$ python -q
>>> import numpy as np
>>> import numpy.linalg as la
>>> np.set_printoptions(precision=1, suppress=True, linewidth=160, sign=" ")
>>> def rd(a):
...     return np.round(a, 1) + 0
... 
>>> M = np.loadtxt("dump.csv", delimiter=",")
>>> M
array([[ 1.,  0.,  0.,  0.,  0.,  0.,  0.,  0.,  0.,  0.,  0.],
       [ 0.,  1.,  0.,  0.,  0.,  0.,  0.,  0.,  0.,  0.,  0.],
       [ 2.,  2.,  1.,  0.,  0.,  0.,  0.,  0.,  0.,  0.,  0.],
       [ 1.,  2.,  1.,  1.,  0.,  0.,  0.,  0.,  0.,  0.,  0.],
       [ 1.,  2.,  1.,  1.,  1.,  0.,  0.,  0.,  0.,  0.,  0.],
       [ 0.,  1.,  1.,  0.,  1.,  1.,  0.,  0.,  0.,  0.,  0.],
       [ 1.,  2.,  0.,  1.,  1.,  2.,  1.,  0.,  0.,  0.,  0.],
       [ 0.,  1.,  1.,  2.,  0.,  2.,  1.,  1.,  0.,  0.,  0.],
       [ 0.,  1.,  2.,  0.,  1.,  0.,  0.,  1.,  1.,  0.,  0.],
       [ 0.,  0.,  0.,  1.,  2.,  2.,  2.,  0.,  1.,  1.,  0.],
       [ 0.,  2.,  1.,  0.,  2.,  2.,  1.,  1.,  0.,  2.,  1.]])
>>> # triangular: eigenvalues sit on the diagonal
>>> ang = np.radians(30)
>>> r_ = np.eye(11)
>>> r_[0, 0] = r_[6, 6] = np.cos(ang)
>>> r_[0, 6], r_[6, 0] = -np.sin(ang), np.sin(ang)
>>> rd(r_)
array([[ 0.9,  0. ,  0. ,  0. ,  0. ,  0. , -0.5,  0. ,  0. ,  0. ,  0. ],
       [ 0. ,  1. ,  0. ,  0. ,  0. ,  0. ,  0. ,  0. ,  0. ,  0. ,  0. ],
       [ 0. ,  0. ,  1. ,  0. ,  0. ,  0. ,  0. ,  0. ,  0. ,  0. ,  0. ],
       [ 0. ,  0. ,  0. ,  1. ,  0. ,  0. ,  0. ,  0. ,  0. ,  0. ,  0. ],
       [ 0. ,  0. ,  0. ,  0. ,  1. ,  0. ,  0. ,  0. ,  0. ,  0. ,  0. ],
       [ 0. ,  0. ,  0. ,  0. ,  0. ,  1. ,  0. ,  0. ,  0. ,  0. ,  0. ],
       [ 0.5,  0. ,  0. ,  0. ,  0. ,  0. ,  0.9,  0. ,  0. ,  0. ,  0. ],
       [ 0. ,  0. ,  0. ,  0. ,  0. ,  0. ,  0. ,  1. ,  0. ,  0. ,  0. ],
       [ 0. ,  0. ,  0. ,  0. ,  0. ,  0. ,  0. ,  0. ,  1. ,  0. ,  0. ],
       [ 0. ,  0. ,  0. ,  0. ,  0. ,  0. ,  0. ,  0. ,  0. ,  1. ,  0. ],
       [ 0. ,  0. ,  0. ,  0. ,  0. ,  0. ,  0. ,  0. ,  0. ,  0. ,  1. ]])
>>> B = M @ r_.T
>>> rd(np.abs(B - M).max(axis=0))
array([ 1.,  0.,  0.,  0.,  0.,  0.,  1.,  0.,  0.,  0.,  0.])
>>> np.allclose(la.norm(M, axis=1), la.norm(B, axis=1))
True
>>> print(rd(B))
[[ 0.9  0.   0.   0.   0.   0.   0.5  0.   0.   0.   0. ]
 [ 0.   1.   0.   0.   0.   0.   0.   0.   0.   0.   0. ]
 [ 1.7  2.   1.   0.   0.   0.   1.   0.   0.   0.   0. ]
 [ 0.9  2.   1.   1.   0.   0.   0.5  0.   0.   0.   0. ]
 [ 0.9  2.   1.   1.   1.   0.   0.5  0.   0.   0.   0. ]
 [ 0.   1.   1.   0.   1.   1.   0.   0.   0.   0.   0. ]
 [ 0.4  2.   0.   1.   1.   2.   1.4  0.   0.   0.   0. ]
 [-0.5  1.   1.   2.   0.   2.   0.9  1.   0.   0.   0. ]
 [ 0.   1.   2.   0.   1.   0.   0.   1.   1.   0.   0. ]
 [-1.   0.   0.   1.   2.   2.   1.7  0.   1.   1.   0. ]
 [-0.5  2.   1.   0.   2.   2.   0.9  1.   0.   2.   1. ]]
>>> f = np.array([8, 4, 3])
>>> np.correlate(M[7], M[5], "full")
array([ 0.,  0.,  0.,  0.,  0.,  0.,  1.,  2.,  3.,  3.,  4.,  6.,  4.,  3.,  3.,  2.,  1.,  0.,  0.,  0.,  0.])
>>> np.array([np.convolve(row, f, "same") for row in M])
array([[  4.,   3.,   0.,   0.,   0.,   0.,   0.,   0.,   0.,   0.,   0.],
       [  8.,   4.,   3.,   0.,   0.,   0.,   0.,   0.,   0.,   0.,   0.],
       [ 24.,  22.,  10.,   3.,   0.,   0.,   0.,   0.,   0.,   0.,   0.],
       [ 20.,  19.,  18.,   7.,   3.,   0.,   0.,   0.,   0.,   0.,   0.],
       [ 20.,  19.,  18.,  15.,   7.,   3.,   0.,   0.,   0.,   0.,   0.],
       [  8.,  12.,   7.,  11.,  12.,   7.,   3.,   0.,   0.,   0.,   0.],
       [ 20.,  11.,  14.,  12.,  23.,  19.,  10.,   3.,   0.,   0.,   0.],
       [  8.,  12.,  23.,  11.,  22.,  16.,  18.,   7.,   3.,   0.,   0.],
       [  8.,  20.,  11.,  14.,   4.,   3.,   8.,  12.,   7.,   3.,   0.],
       [  0.,   0.,   8.,  20.,  27.,  30.,  14.,  14.,  12.,   7.,   3.],
       [ 16.,  16.,  10.,  19.,  24.,  22.,  18.,   7.,  19.,  16.,  10.]])
>>> np.polyval(f, M[7])
array([  3.,  15.,  15.,  43.,   3.,  43.,  15.,  15.,   3.,   3.,   3.])
>>> print(np.convolve(M[7], f))
[  0.   8.  12.  23.  11.  22.  16.  18.   7.   3.   0.   0.   0.]
>>> rd(la.svd(M, compute_uv=False))
array([ 7.6,  4.3,  2.8,  2.3,  1.8,  1.3,  1.1,  0.7,  0.5,  0.1,  0. ])
>>> np.zeros(11, 11)
Traceback (most recent call last):
  File "<python-input-22>", line 1, in <module>
    np.zeros(11, 11)
    ~~~~~~~~^^^^^^^^
TypeError: Cannot interpret '11' as a data type
>>> M.sum(axis=0)
array([  6.,  14.,   8.,   6.,   8.,   9.,   5.,   3.,   2.,   3.,   1.])
>>> rd(la.norm(M))
np.float64(9.8)
>>> rd(M.mean(axis=0))
array([ 0.5,  1.3,  0.7,  0.5,  0.7,  0.8,  0.5,  0.3,  0.2,  0.3,  0.1])
>>> np.abs(M).max()
np.float64(2.0)
>>> print(M - M[0])
[[ 0.  0.  0.  0.  0.  0.  0.  0.  0.  0.  0.]
 [-1.  1.  0.  0.  0.  0.  0.  0.  0.  0.  0.]
 [ 1.  2.  1.  0.  0.  0.  0.  0.  0.  0.  0.]
 [ 0.  2.  1.  1.  0.  0.  0.  0.  0.  0.  0.]
 [ 0.  2.  1.  1.  1.  0.  0.  0.  0.  0.  0.]
 [-1.  1.  1.  0.  1.  1.  0.  0.  0.  0.  0.]
 [ 0.  2.  0.  1.  1.  2.  1.  0.  0.  0.  0.]
 [-1.  1.  1.  2.  0.  2.  1.  1.  0.  0.  0.]
 [-1.  1.  2.  0.  1.  0.  0.  1.  1.  0.  0.]
 [-1.  0.  0.  1.  2.  2.  2.  0.  1.  1.  0.]
 [-1.  2.  1.  0.  2.  2.  1.  1.  0.  2.  1.]]
>>> print(M.shape)
(11, 11)
>>> la.matrix_rank(M)
np.int64(11)
>>> M.sum(axis=1)
array([  1.,   1.,   5.,   5.,   6.,   4.,   8.,   8.,   6.,   9.,  12.])
>>> W0 = np.load("block15.npy")
>>> rd(W0)
array([[ 0. ,  0. , -0.3,  0.4, -0.2, -0.3, -0.1,  0.4, -0.2, -0.4,  0.4,  0.3,  0. ],
       [-0.5, -0.3,  0.2, -0.5, -0.4, -0.1,  0.1,  0.4,  0.1, -0.2, -0.2,  0.1, -0.1],
       [ 0.1,  0.1, -0.1, -0.5,  0.2, -0.1,  0.2,  0.1, -0.7,  0.2,  0.3,  0. ,  0.1],
       [-0.1,  0.1,  0.2, -0.1,  0.5,  0. ,  0.2,  0.1,  0.3, -0.4,  0.4, -0.4, -0.3],
       [-0.1,  0.1, -0.1, -0.3, -0.1, -0.5, -0.5, -0.5,  0.1, -0.2,  0.1, -0.2,  0.1],
       [ 0.4, -0.4,  0.2,  0.1,  0. , -0.1, -0.1,  0.2, -0.2, -0.3, -0.2, -0.5,  0.4],
       [ 0.2, -0.1,  0.3, -0.2,  0.1,  0.4, -0.4, -0.2, -0.2, -0.4, -0.1,  0.4, -0.3],
       [-0.5, -0.1, -0.1,  0.1,  0. ,  0.6, -0.4,  0.1, -0.1,  0.1,  0.4, -0.2,  0.2],
       [-0.2, -0.5,  0.3,  0.3,  0. , -0.2,  0.1, -0.3, -0.3,  0.2,  0.2, -0.1, -0.4],
       [ 0.3,  0.1,  0. , -0.1, -0.7,  0.3,  0.3, -0.2,  0. , -0.1,  0.4, -0.2,  0. ],
       [-0.1, -0.3, -0.7,  0. ,  0.1,  0.2,  0.2, -0.2, -0.1, -0.3, -0.3, -0.1, -0.3],
       [ 0.4, -0.3, -0.2, -0.2,  0. ,  0. , -0.4,  0.3,  0.3,  0.3,  0.1, -0.1, -0.4],
       [-0.1,  0.5,  0.1,  0.1, -0.2, -0.1, -0.3,  0.2, -0.3,  0. , -0.3, -0.5, -0.4]])
>>> # orthonormal columns
>>> rd(la.svd(W0, compute_uv=False))
array([ 1.,  1.,  1.,  1.,  1.,  1.,  1.,  1.,  1.,  1.,  1.,  1.,  1.])
>>> rng = np.random.default_rng(41571)
>>> z = rng.permutation(13)
>>> B = W0[:, z] * rng.choice([-1, 1], 13)
>>> print(rd(B))
[[ 0.   0.3  0.4  0.2 -0.3 -0.1  0.4 -0.4  0.4  0.   0.  -0.3 -0.2]
 [ 0.3  0.1  0.4  0.4  0.2  0.1 -0.5  0.2  0.2  0.1  0.5 -0.1  0.1]
 [-0.1  0.   0.1 -0.2 -0.1  0.2 -0.5 -0.3 -0.2 -0.1 -0.1 -0.1 -0.7]
 [-0.1 -0.4  0.1 -0.5  0.2  0.2 -0.1 -0.4  0.4  0.3  0.1  0.   0.3]
 [-0.1 -0.2 -0.5  0.1 -0.1 -0.5 -0.3 -0.1  0.2 -0.1  0.1 -0.5  0.1]
 [ 0.4 -0.5  0.2  0.   0.2 -0.1  0.1  0.2  0.3 -0.4 -0.4 -0.1 -0.2]
 [ 0.1  0.4 -0.2 -0.1  0.3 -0.4 -0.2  0.1  0.4  0.3 -0.2  0.4 -0.2]
 [ 0.1 -0.2  0.1  0.  -0.1 -0.4  0.1 -0.4 -0.1 -0.2  0.5  0.6 -0.1]
 [ 0.5 -0.1 -0.3  0.   0.3  0.1  0.3 -0.2 -0.2  0.4  0.2 -0.2 -0.3]
 [-0.1 -0.2 -0.2  0.7  0.   0.3 -0.1 -0.4  0.1  0.  -0.3  0.3  0. ]
 [ 0.3 -0.1 -0.2 -0.1 -0.7  0.2  0.   0.3  0.3  0.3  0.1  0.2 -0.1]
 [ 0.3 -0.1  0.3  0.  -0.2 -0.4 -0.2 -0.1 -0.3  0.4 -0.4  0.   0.3]
 [-0.5 -0.5  0.2  0.2  0.1 -0.3  0.1  0.3  0.   0.4  0.1 -0.1 -0.3]]
>>> U, _, Vh = la.svd(W0.T @ B)
>>> z
array([  1,  11,   7,   4,   2,   6,   3,  10,   9,  12,   0,   5,   8])
>>> A = np.loadtxt("mat.csv", delimiter=",")
>>> A
array([[-0.3, -1. , -0.4, -0.9,  1.4,  1.9, -0.4,  0.3, -0.3, -1. , -0.9,  0.2],
       [ 0.1,  0.9,  0.4, -1.3, -0.5,  1.7, -0.5,  0.5,  1.6,  0. ,  0.2, -1.3],
       [-1.3,  1.6, -1.8, -2.2,  0.1, -0.6, -0.8, -1.7, -1.7,  0.4, -2.1,  1.1],
       [-1.3, -0.1,  0.8,  1.2,  0.9, -0.8, -0.3,  1.2,  1.3, -0.1,  1.5, -0.9],
       [ 0.3,  0.5,  0.4, -0.1, -1. , -0.7, -1.9, -0.7,  0.1, -0.6, -0.5, -0.1],
       [ 0.1,  1.1, -1.4,  1.3,  0.9, -1.4,  0.3,  0.7,  0.3,  1.2, -1. ,  1. ],
       [-2.7,  1. , -1.5, -0.2,  1.7, -0.2,  0.3, -0.1, -0.4, -0.5, -1.6,  1. ],
       [-1.4, -0.1,  0.9,  1. ,  0.7, -0.8, -0.4,  1.1,  1.2, -0.2,  1.5, -0.8],
       [ 0.8, -0.5, -1.4,  0.6,  1.1, -0.4,  1. ,  0.2, -0.8, -2.5, -0.2,  0.4]])
>>> W = np.array([[-5, 1, -4, -4, -3, -4],
...     [-4, 5, -4, 3, -2, 3],
...     [-2, -1, 5, -5, 4, -1],
...     [0, 3, 5, 0, -4, 1],
...     [-4, 5, 3, -3, -2, 2],
...     [-2, 0, -4, -3, 0, 5],
...     [3, -5, -1, 0, 0, 4],
...     [-4, 4, 2, 5, 2, -1],
...     [3, 2, 4, -4, -5, 5],
...     [0, 1, 2, -2, 4, -4],
...     [2, -4, -4, -4, 5, -4],
...     [0, -2, 0, 0, -4, -4]])
>>> b = np.array([1, -1, -4, 2, -2, -4])
>>> act = np.maximum(A @ W + b, 0)
>>> la.matrix_rank(act)
np.int64(6)
>>> rd((act > 0).mean(axis=0))
array([ 0.4,  0.9,  0.4,  0.7,  0.3,  0.7])
>>> C = np.array([[7, 7], [0, 4], [7, 1], [3, 3], [6, 6], [5, 2]])
>>> W @ C
array([[-113,  -73],
       [ -44,   -9],
       [  25,   -6],
       [  16,   -5],
       [ -18,  -22],
       [ -26,  -17],
       [  34,    8],
       [   8,   15],
       [  32,    1],
       [  12,   16],
       [ -16,    4],
       [ -44,  -40]])
>>> (act @ C).round(6).argmax(axis=1)
array([ 0,  0,  1,  0,  1,  1,  0,  0,  0])
>>> mat = np.loadtxt("layer1.csv", delimiter=",")
>>> mat
array([[ 0.,  2.,  3.,  1.,  3.,  1.],
       [ 0.,  1.,  2.,  2.,  1.,  2.],
       [ 1.,  0.,  0.,  1.,  0.,  0.],
       [ 0.,  3.,  0.,  0.,  2.,  0.],
       [ 3.,  0.,  1.,  2.,  0.,  1.],
       [ 3.,  0.,  3.,  0.,  3.,  3.],
       [ 1.,  3.,  1.,  1.,  2.,  2.],
       [ 1.,  1.,  1.,  1.,  3.,  0.],
       [ 3.,  3.,  3.,  1.,  3.,  3.],
       [ 0.,  1.,  1.,  3.,  2.,  3.],
       [ 2.,  0.,  0.,  3.,  1.,  3.],
       [ 0.,  0., -1., -3.,  1., -3.]])
>>> G = np.cov(mat, rowvar=False)
>>> rd(np.corrcoef(mat.T))
array([[ 1. , -0.2,  0.4,  0.2,  0. ,  0.5],
       [-0.2,  1. ,  0.3,  0. ,  0.5,  0.2],
       [ 0.4,  0.3,  1. ,  0.3,  0.6,  0.6],
       [ 0.2,  0. ,  0.3,  1. , -0.1,  0.8],
       [ 0. ,  0.5,  0.6, -0.1,  1. ,  0.3],
       [ 0.5,  0.2,  0.6,  0.8,  0.3,  1. ]])
>>> print(rd(la.eigvalsh(G)[::-1]))
[ 6.2  2.8  1.8  0.7  0.4  0.3]
>>> np.median(mat, axis=0)
array([ 1. ,  1. ,  1. ,  1. ,  2. ,  1.5])
>>> rd(G)
array([[ 1.6, -0.3,  0.6,  0.4,  0. ,  1. ],
       [-0.3,  1.6,  0.5,  0. ,  0.8,  0.4],
       [ 0.6,  0.5,  1.8,  0.5,  1. ,  1.5],
       [ 0.4,  0. ,  0.5,  2.5, -0.2,  2.2],
       [ 0. ,  0.8,  1. , -0.2,  1.3,  0.6],
       [ 1. ,  0.4,  1.5,  2.2,  0.6,  3.3]])
>>> print(np.argwhere(np.triu(np.abs(np.corrcoef(mat.T)) > 0.8, 1)))
[]
>>> print(rd(np.polyfit(mat[:, 5], mat[:, 4], 1)))
[ 0.2  1.5]
>>> L = la.cholesky(G)
>>> la.eigvalsh(G).min() > 0
np.True_
>>> rd(L)
array([[ 1.3,  0. ,  0. ,  0. ,  0. ,  0. ],
       [-0.2,  1.2,  0. ,  0. ,  0. ,  0. ],
       [ 0.5,  0.5,  1.1,  0. ,  0. ,  0. ],
       [ 0.3,  0.1,  0.3,  1.5,  0. ,  0. ],
       [ 0. ,  0.6,  0.5, -0.3,  0.7,  0. ],
       [ 0.8,  0.5,  0.8,  1.1,  0.2,  0.8]])
>>> Xs = mat - mat.mean(axis=0)
>>> U, sig, Vh = la.svd(Xs, full_matrices=False)
>>> print(rd(Xs.mean(axis=0)))
[ 0.  0.  0.  0.  0.  0.]
>>> la.matrix_rank(Xs)
np.int64(6)
>>> rd(sig)
array([ 8.3,  5.5,  4.4,  2.9,  2.1,  1.7])
>>> np.abs(U[:, 0]).argmax()
np.int64(11)
>>> np.searchsorted(np.cumsum(sig ** 2) / (sig ** 2).sum(), 0.9) + 1
np.int64(4)
>>> B = np.c_[mat[:, :4] @ np.array([[-8, -5, 6, -8], [4, -7, 2, 5], [-1, 5, -2, -1], [-8, -1, 8, -2]]), np.array([-2, -2, 3, 2, 3, 0, -2, 1, 3, 0, 2, -2])]
>>> print(B)
[[ -3.   0.   6.   5.  -2.]
 [-14.   1.  14.  -1.  -2.]
 [-16.  -6.  14. -10.   3.]
 [ 12. -21.   6.  15.   2.]
 [-41. -12.  32. -29.   3.]
 [-27.   0.  12. -27.   0.]
 [ -5. -22.  18.   4.  -2.]
 [-13.  -8.  14.  -6.   1.]
 [-23. -22.  26. -14.   3.]
 [-21.  -5.  24.  -2.   0.]
 [-40. -13.  36. -22.   2.]
 [ 25.  -2. -22.   7.  -2.]]
>>> la.matrix_rank(B)
np.int64(5)
>>> rd(la.lstsq(mat, B[:, 0])[0])
array([-8.,  4., -1., -8.,  0.,  0.])
>>> la.matrix_rank(np.c_[mat, B])
np.int64(7)
>>> rd(la.norm(la.qr(mat)[0].T @ B, axis=0) ** 2 / ((B ** 2).sum(axis=0) + 1e-12))
array([ 1. ,  1. ,  1. ,  1. ,  0.6])
>>> z = rng.integers(0, 2, 7)
>>> arr = np.triu((z[:, None] == z) & (rng.random((7, 7)) < 0.8), 1).astype(int)
>>> arr += arr.T
>>> print(arr)
[[ 0  0  0  1  0  0  0]
 [ 0  0  0  1  0  0  0]
 [ 0  0  0  1  0  0  0]
 [ 1  1  1  0  0  0  0]
 [ 0  0  0  0  0  1  0]
 [ 0  0  0  0  1  0  1]
 [ 0  0  0  0  0  1  0]]
>>> # columns 0 and 1 are equal
>>> rd(la.eigvalsh(arr).min())
np.float64(-1.7)
>>> try:
...     la.cholesky(arr)
... except la.LinAlgError as e:
...     print("failed:", e)
... 
failed: Matrix is not positive definite
>>> B = arr / la.norm(arr, axis=1, keepdims=True)
>>> G = B @ B.T
>>> rd(G[5])
array([ 0.,  0.,  0.,  0.,  0.,  1.,  0.])
>>> rd(G)
array([[ 1.,  1.,  1.,  0.,  0.,  0.,  0.],
       [ 1.,  1.,  1.,  0.,  0.,  0.,  0.],
       [ 1.,  1.,  1.,  0.,  0.,  0.,  0.],
       [ 0.,  0.,  0.,  1.,  0.,  0.,  0.],
       [ 0.,  0.,  0.,  0.,  1.,  0.,  1.],
       [ 0.,  0.,  0.,  0.,  0.,  1.,  0.],
       [ 0.,  0.,  0.,  0.,  1.,  0.,  1.]])
>>> (np.abs(G) > 0.9).astype(int)
array([[ 1,  1,  1,  0,  0,  0,  0],
       [ 1,  1,  1,  0,  0,  0,  0],
       [ 1,  1,  1,  0,  0,  0,  0],
       [ 0,  0,  0,  1,  0,  0,  0],
       [ 0,  0,  0,  0,  1,  0,  1],
       [ 0,  0,  0,  0,  0,  1,  0],
       [ 0,  0,  0,  0,  1,  0,  1]])
